>>> import numpy as np
>>> np.set_printoptions(precision=2, suppress=True, linewidth=100, legacy="1.25")
>>> X = np.load("data.npy")
>>> X
array([[1, 0, 0, 0],
       [0, 0, 0, 1],
       [0, 0, 1, 0],
       [0, 1, 0, 0]])
>>> x = np.array([1, 1, -2, 1])
>>> y = X @ x
>>> beta, lr = np.zeros(4), 1 / np.linalg.norm(X, 2) ** 2
>>> for i in range(50):
...     beta -= lr * X.T @ (X @ beta - y)
...     if i % 10 == 0: print(i, round(np.linalg.norm(X @ beta - y), 2))
... 
0 0.0
10 0.0
20 0.0
30 0.0
40 0.0
>>> beta
array([ 1.,  1., -2.,  1.])
>>> q, R = np.linalg.qr(X)
>>> q @ R
array([[1., 0., 0., 0.],
       [0., 0., 0., 1.],
       [0., 0., 1., 0.],
       [0., 1., 0., 0.]])
>>> R
array([[ 1.,  0.,  0.,  0.],
       [ 0., -1.,  0.,  0.],
       [ 0.,  0.,  1.,  0.],
       [ 0.,  0.,  0., -1.]])
>>> print(q.shape, R.shape)
(4, 4) (4, 4)
>>> abs(R[0, 0]), round(np.linalg.norm(X[:, 0]), 2)
(1.0, 1.0)
>>> try:
...     np.linalg.cholesky(X)
... except np.linalg.LinAlgError as e:
...     print(repr(e))
... 
LinAlgError('Matrix is not positive definite')
>>> [round(float(np.linalg.det(X[:i, :i])), 2) + 0 for i in range(1, 5)]
[1.0, 0.0, 0.0, -1.0]
>>> np.all(np.linalg.eigvalsh(X) > 0)
False
>>> m1 = np.load("a.npy")
>>> m1
array([[  8.,  -4.,  -4.,   4.],
       [  8.,  -4.,  -6.,   6.],
       [  8.,  -4.,  -8.,   8.],
       [  8.,  -4., -10.,  10.]])
>>> np.round(np.trace(np.linalg.pinv(m1) @ m1), 2)
2.0
>>> np.abs(np.diag(np.linalg.qr(m1)[1])) > 1e-9
array([ True, False,  True, False])
>>> E = np.loadtxt("out9.csv", delimiter=",")
>>> E
array([[-10.76,  45.85, -22.21],
       [-11.93,  47.44, -23.42],
       [-11.01,  46.19, -22.78],
       [ -9.69,  46.21, -24.24],
       [ -9.21,  44.44, -25.41],
       [ -6.61, -22.97, -38.04],
       [ -4.13,  22.  , -33.08],
       [ -2.92,  23.02, -31.73],
       [ -6.54,  21.49, -33.83],
       [ -6.81, -22.2 , -38.15],
       [ -8.78,  45.15, -24.65],
       [ -9.04,  44.36, -24.63],
       [ -3.34,  22.35, -32.51]])
>>> x = np.array([-3, 0, 3])
>>> y = E @ x
>>> np.round(np.linalg.lstsq(E, y)[0], 2) + 0
array([-3.,  0.,  3.])
>>> rng = np.random.default_rng(41726)
>>> y = y + 0.1 * rng.normal(size=13)
>>> y
array([-34.28, -34.51, -35.18, -43.53, -48.68, -94.37, -86.87, -86.38, -81.92, -94.04, -47.62,
       -46.79, -87.44])
>>> beta, *_ = np.linalg.lstsq(E, y)
>>> beta.round(2) + 0
array([-3.,  0.,  3.])
>>> print(np.round(E.T @ (y - E @ beta), 2) + 0)
[0. 0. 0.]
>>> hat = E @ np.linalg.solve(E.T @ E, E.T)
>>> np.allclose(hat @ hat, hat)
True
>>> hat @ E[:, 0]
array([-10.76, -11.93, -11.01,  -9.69,  -9.21,  -6.61,  -4.13,  -2.92,  -6.54,  -6.81,  -8.78,
        -9.04,  -3.34])
>>> np.round(np.linalg.eigvalsh(hat), 2) + 0
array([0., 0., 0., 0., 0., 0., 0., 0., 0., 0., 1., 1., 1.])
>>> round(np.trace(hat), 2)
3.0
>>> arr = np.loadtxt("arr.csv", delimiter=",")
>>> arr
array([[-0.6 , -0.45, -0.67],
       [ 0.75,  0.  , -0.67],
       [ 0.3 , -0.89,  0.33]])
>>> # orthonormal columns
>>> A2 = np.c_[E[:, :2] @ np.array([[3, 1], [-1, 1]]), np.array([1, 2, 2, 3, 3, 3, 2, 3, 3, 1, 3, 3, 0])]
>>> print(A2)
[[-78.13  35.09   1.  ]
 [-83.23  35.51   2.  ]
 [-79.22  35.18   2.  ]
 [-75.28  36.52   3.  ]
 [-72.07  35.23   3.  ]
 [  3.14 -29.58   3.  ]
 [-34.39  17.87   2.  ]
 [-31.78  20.1    3.  ]
 [-41.11  14.95   3.  ]
 [  1.77 -29.01   1.  ]
 [-71.49  36.37   3.  ]
 [-71.48  35.32   3.  ]
 [-32.37  19.01   0.  ]]
>>> np.round(np.linalg.norm(A2 - E @ np.linalg.lstsq(E, A2)[0], axis=0), 2) + 0
array([0.  , 0.  , 3.41])
>>> print(np.linalg.matrix_rank(np.c_[E, A2]))
4
>>> np.round(np.linalg.lstsq(E, A2[:, 0])[0], 2) + 0
array([ 3., -1.,  0.])
>>> np.linalg.matrix_rank(A2)
3
>>> np.linalg.norm(arr, axis=1)
array([1., 1., 1.])
>>> print(round(np.linalg.norm(arr, 1), 2), np.round(np.linalg.norm(arr, np.inf), 2))
1.67 1.71
>>> print(np.linalg.norm(arr, axis=0))
[1. 1. 1.]
>>> hat = np.triu(np.array([[1, 2, 2], [0, 2, 2], [1, 1, 0]]), 1) + np.eye(3)
>>> A2 = hat @ arr @ np.linalg.inv(hat)
>>> round(np.trace(A2), 2), round(float(np.trace(arr)), 2)
(-0.26, -0.26)
>>> print(np.linalg.matrix_rank(A2))
3
>>> A2
array([[ 1.49, -5.22,  6.12],
       [ 1.34, -4.47,  6.26],
       [ 0.3 , -1.49,  2.72]])
>>> round(float(np.linalg.det(A2)), 2)
1.0
>>> hat @ arr - arr @ hat
array([[ 2.09, -0.6 ,  1.42],
       [ 0.6 , -3.28, -0.82],
       [ 0.  , -0.6 ,  1.19]])
>>> q = arr.astype(float).copy()
>>> for j in range(3):
...     q[:, j] -= q[:, :j] @ (q[:, :j].T @ q[:, j])
...     q[:, j] /= np.linalg.norm(q[:, j])
... 
>>> np.round(q.T @ arr, 2) + 0
array([[1., 0., 0.],
       [0., 1., 0.],
       [0., 0., 1.]])
